% ipython --no-banner

In [1]: import numpy as np

In [2]: from numpy import linalg as LA

In [3]: np.set_printoptions(precision=2, suppress=True, linewidth=100)

In [4]: tidy = lambda a: np.round(a, 2) + 0

In [5]: X = np.load("x.npy")

In [6]: X
Out[6]: 
array([[0, 1, 1],
       [1, 0, 1],
       [1, 1, 0]])

In [7]: # symmetric

In [8]: X @ X
Out[8]: 
array([[2, 1, 1],
       [1, 2, 1],
       [1, 1, 2]])

In [9]: X.sum(axis=0)
Out[9]: array([2, 2, 2])

In [10]: np.argwhere(np.triu(X))
Out[10]: 
array([[0, 1],
       [0, 2],
       [1, 2]])

In [11]: Lm = np.diag(X.sum(axis=1)) - X

In [12]: (LA.eigvalsh(Lm) < 1e-8).sum()
Out[12]: np.int64(1)

In [13]: Lm @ np.ones(3)
Out[13]: array([0., 0., 0.])

In [14]: Lm
Out[14]: 
array([[ 2, -1, -1],
       [-1,  2, -1],
       [-1, -1,  2]])

In [15]: tidy(LA.eigvalsh(Lm))
Out[15]: array([0., 3., 3.])

In [16]: Y = LA.inv(X)

In [17]: np.allclose(Y, X.T)
Out[17]: False

In [18]: tidy(LA.cond(X))
Out[18]: np.float64(2.0)

In [19]: X @ Y
Out[19]: 
array([[1., 0., 0.],
       [0., 1., 0.],
       [0., 0., 1.]])

In [20]: tidy(LA.slogdet(X)[0])
Out[20]: np.float64(1.0)

In [21]: (np.abs(Y) > 1e-9).astype(int)
Out[21]: 
array([[1, 1, 1],
       [1, 1, 1],
       [1, 1, 1]])

In [22]: tidy(LA.det(X) * LA.det(Y))
Out[22]: np.float64(1.0)

In [23]: ev, vecs = LA.eig(X)

In [24]: tidy(ev)
Out[24]: array([-1.,  2., -1.])

In [25]: tidy(np.prod(ev))
Out[25]: np.float64(2.0)

In [26]: tidy(np.sort(LA.eigvals(LA.inv(X))))
Out[26]: array([-1. , -1. ,  0.5])

In [27]: tidy(X @ vecs[:, 0] - ev[0] * vecs[:, 0])
Out[27]: array([0., 0., 0.])

In [28]: tidy(np.sort(LA.eigvals(X @ X)))
Out[28]: array([1., 1., 4.])

In [29]: mat = np.array([[-0.3, -1.1, 0.3],
    ...:     [1.1, -0.7, 1.3],
    ...:     [0.8, -0.8, -2.3],
    ...:     [0.6, -0.2, -2.4],
    ...:     [3.4, -0.2, -2.0],
    ...:     [-0.3, -0.8, -1.1],
    ...:     [-0.5, 0.7, 0.6],
    ...:     [0.3, 0.4, -0.3],
    ...:     [2.0, 0.8, -1.8],
    ...:     [-0.5, 1.4, 0.3],
    ...:     [-1.5, -1.2, -0.3],
    ...:     [-0.1, -0.3, 1.5],
    ...:     [1.3, -1.6, -0.8],
    ...:     [0.4, -0.5, -1.4],
    ...:     [0.9, 1.4, -0.7],
    ...:     [-1.2, 0.8, 0.2]])

In [30]: rng = np.random.default_rng(9367)

In [31]: mat[:, 2] = 3 * mat[:, 1] + 0.1 * rng.normal(size=16)

In [32]: tidy(mat)
Out[32]: 
array([[-0.3 , -1.1 , -3.55],
       [ 1.1 , -0.7 , -2.12],
       [ 0.8 , -0.8 , -2.36],
       [ 0.6 , -0.2 , -0.36],
       [ 3.4 , -0.2 , -0.49],
       [-0.3 , -0.8 , -2.26],
       [-0.5 ,  0.7 ,  2.11],
       [ 0.3 ,  0.4 ,  1.37],
       [ 2.  ,  0.8 ,  2.37],
       [-0.5 ,  1.4 ,  4.35],
       [-1.5 , -1.2 , -3.48],
       [-0.1 , -0.3 , -0.82],
       [ 1.3 , -1.6 , -4.97],
       [ 0.4 , -0.5 , -1.46],
       [ 0.9 ,  1.4 ,  4.33],
       [-1.2 ,  0.8 ,  2.45]])

In [33]: Xc = mat - mat.mean(axis=0)

In [34]: Uu, sigma, VT = LA.svd(Xc, full_matrices=False)

In [35]: tidy(np.abs(VT[-1]))
Out[35]: array([0.  , 0.95, 0.31])

In [36]: (np.sign(Uu[:, 0]) == np.sign(Uu[0, 0])).astype(int)
Out[36]: array([1, 1, 1, 1, 1, 1, 0, 0, 0, 0, 1, 1, 1, 1, 0, 0])

In [37]: np.searchsorted(np.cumsum(sigma ** 2) / (sigma ** 2).sum(), 0.9) + 1
Out[37]: np.int64(2)

In [38]: np.abs(VT[0]).argmax()
Out[38]: np.int64(2)

In [39]: tidy(Xc.mean(axis=0))
Out[39]: array([0., 0., 0.])

In [40]: np.abs(Uu[:, 0]).argmax()
Out[40]: np.int64(9)

In [41]: tidy(sigma)
Out[41]: array([11.62,  4.72,  0.14])
